$ python3 -q
>>> import numpy as np
>>> np.set_printoptions(precision=2, suppress=True, linewidth=160, sign=" ")
>>> F = np.loadtxt("dump.csv", delimiter=",")
>>> F
array([[ 2.17,  1.3 ,  0.89, -0.61,  1.56],
       [ 1.3 ,  1.85,  0.28, -0.39,  2.41],
       [ 0.89,  0.28,  5.73, -3.35, -0.42],
       [-0.61, -0.39, -3.35,  1.99, -0.05],
       [ 1.56,  2.41, -0.42, -0.05,  3.26]])
>>> F.inv()
Traceback (most recent call last):
  File "<python-input-4>", line 1, in <module>
    F.inv()
    ^^^^^
AttributeError: 'numpy.ndarray' object has no attribute 'inv'
>>> (F + F.T) / 2
array([[ 2.17,  1.3 ,  0.89, -0.61,  1.56],
       [ 1.3 ,  1.85,  0.28, -0.39,  2.41],
       [ 0.89,  0.28,  5.73, -3.35, -0.42],
       [-0.61, -0.39, -3.35,  1.99, -0.05],
       [ 1.56,  2.41, -0.42, -0.05,  3.26]])
>>> np.round(np.trace(F), 2)
np.float64(15.0)
>>> np.allclose(F @ F.T, F.T @ F)
True
>>> round(np.linalg.det(F), 2)
np.float64(-0.0)
>>> np.kron(np.eye(2, dtype=int), F)
array([[ 2.17,  1.3 ,  0.89, -0.61,  1.56,  0.  ,  0.  ,  0.  , -0.  ,  0.  ],
       [ 1.3 ,  1.85,  0.28, -0.39,  2.41,  0.  ,  0.  ,  0.  , -0.  ,  0.  ],
       [ 0.89,  0.28,  5.73, -3.35, -0.42,  0.  ,  0.  ,  0.  , -0.  , -0.  ],
       [-0.61, -0.39, -3.35,  1.99, -0.05, -0.  , -0.  , -0.  ,  0.  , -0.  ],
       [ 1.56,  2.41, -0.42, -0.05,  3.26,  0.  ,  0.  , -0.  , -0.  ,  0.  ],
       [ 0.  ,  0.  ,  0.  , -0.  ,  0.  ,  2.17,  1.3 ,  0.89, -0.61,  1.56],
       [ 0.  ,  0.  ,  0.  , -0.  ,  0.  ,  1.3 ,  1.85,  0.28, -0.39,  2.41],
       [ 0.  ,  0.  ,  0.  , -0.  , -0.  ,  0.89,  0.28,  5.73, -3.35, -0.42],
       [-0.  , -0.  , -0.  ,  0.  , -0.  , -0.61, -0.39, -3.35,  1.99, -0.05],
       [ 0.  ,  0.  , -0.  , -0.  ,  0.  ,  1.56,  2.41, -0.42, -0.05,  3.26]])
>>> np.round(np.linalg.eigvals(F).sum().real, 2)
np.float64(15.0)
>>> np.round(np.linalg.eigvals(F), 2) + 0
array([ 8.,  6.,  1.,  0.,  0.])
>>> round(float(np.einsum("ii->", F)), 2)
15.0
>>> round(np.linalg.det(F.T), 2)
np.float64(-0.0)
>>> np.round(np.poly(F), 2) + 0
array([  1., -15.,  62., -48.,   0.,   0.])
>>> round(float(np.linalg.det(2 * F)), 2), round(float(np.linalg.det(F)), 2)
(-0.0, -0.0)
>>> Uu, sigma, Vh = np.linalg.svd(F)
>>> evecs = Vh[:(sigma > 1e-8).sum()]
>>> rng = np.random.default_rng(57)
>>> vec = F[0] + 2 * F[4] + rng.integers(2) * np.eye(5)[1]
>>> vec
array([ 5.28,  6.12,  0.06, -0.72,  8.07])
>>> np.diag(evecs.T @ evecs)
array([ 1.  ,  0.35,  0.74,  0.27,  0.65])
>>> np.allclose(evecs.T @ evecs @ vec, vec)
True
